>>> import numpy as np
>>> np.set_printoptions(precision=1, suppress=True, linewidth=120, legacy="1.25")
>>> mat = np.array([[5, 1, 5, 1, 5, 1],
...     [1, 1, 1, 1, 1, 1],
...     [3, 1, 3, 1, 3, 1],
...     [5, 1, 5, 1, 5, 1],
...     [1, 1, 1, 1, 1, 1],
...     [3, 1, 3, 1, 3, 1]])
>>> B = np.array([[1, 1], [0, 2], [2, 1], [1, 0], [0, 2], [1, 0]])
>>> np.linalg.matrix_rank(np.vstack([mat, B.T]))
4
>>> np.einsum("ik,kj->ij", mat, B)
array([[17, 22],
       [ 5,  6],
       [11, 14],
       [17, 22],
       [ 5,  6],
       [11, 14]])
>>> np.einsum("ij,ij->i", mat, mat)
array([78,  6, 30, 78,  6, 30])
>>> np.linalg.matrix_rank(mat @ B)
2
>>> np.einsum("ij->j", mat)
array([18,  6, 18,  6, 18,  6])
>>> Uu, s, Vt = np.linalg.svd(mat)
>>> s.round(1) + 0
array([15.,  2.,  0.,  0.,  0.,  0.])
>>> B = Uu[:, :2] @ np.diag(s[:2]) @ Vt[:2]
>>> np.round(np.linalg.norm(mat - B) / np.linalg.norm(mat), 1)
0.0
>>> round(float(np.abs(mat - B).max()), 1)
0.0
>>> np.linalg.matrix_rank(B)
2
>>> K = np.array([[1, 1, 2, 2, 2, 1, 2, 2],
...     [2, 1, 0, 2, 0, 0, 0, 1],
...     [0, 2, 2, 2, 0, 2, 2, 0],
...     [1, 2, 2, 0, 1, 2, 1, 2]])
>>> K[:, 6] = 3 * K[:, 1]
>>> K
array([[1, 1, 2, 2, 2, 1, 3, 2],
       [2, 1, 0, 2, 0, 0, 3, 1],
       [0, 2, 2, 2, 0, 2, 6, 0],
       [1, 2, 2, 0, 1, 2, 6, 2]])
>>> B = np.array([[-1, 7], [-1, -2], [6, -8], [2, 3], [0, 6], [0, -7], [0, -8], [1, 6]])
>>> K @ B
array([[ 16, -12],
       [  2,   0],
       [ 14, -76],
       [ 11, -57]])
>>> np.linalg.matrix_rank(K @ B)
2
>>> np.einsum("ij,ij->i", K, K)
array([28, 19, 52, 54])
>>> np.linalg.matrix_rank(np.vstack([K, B.T]))
6
>>> B.T @ K.T
array([[ 16,   2,  14,  11],
       [-12,   0, -76, -57]])
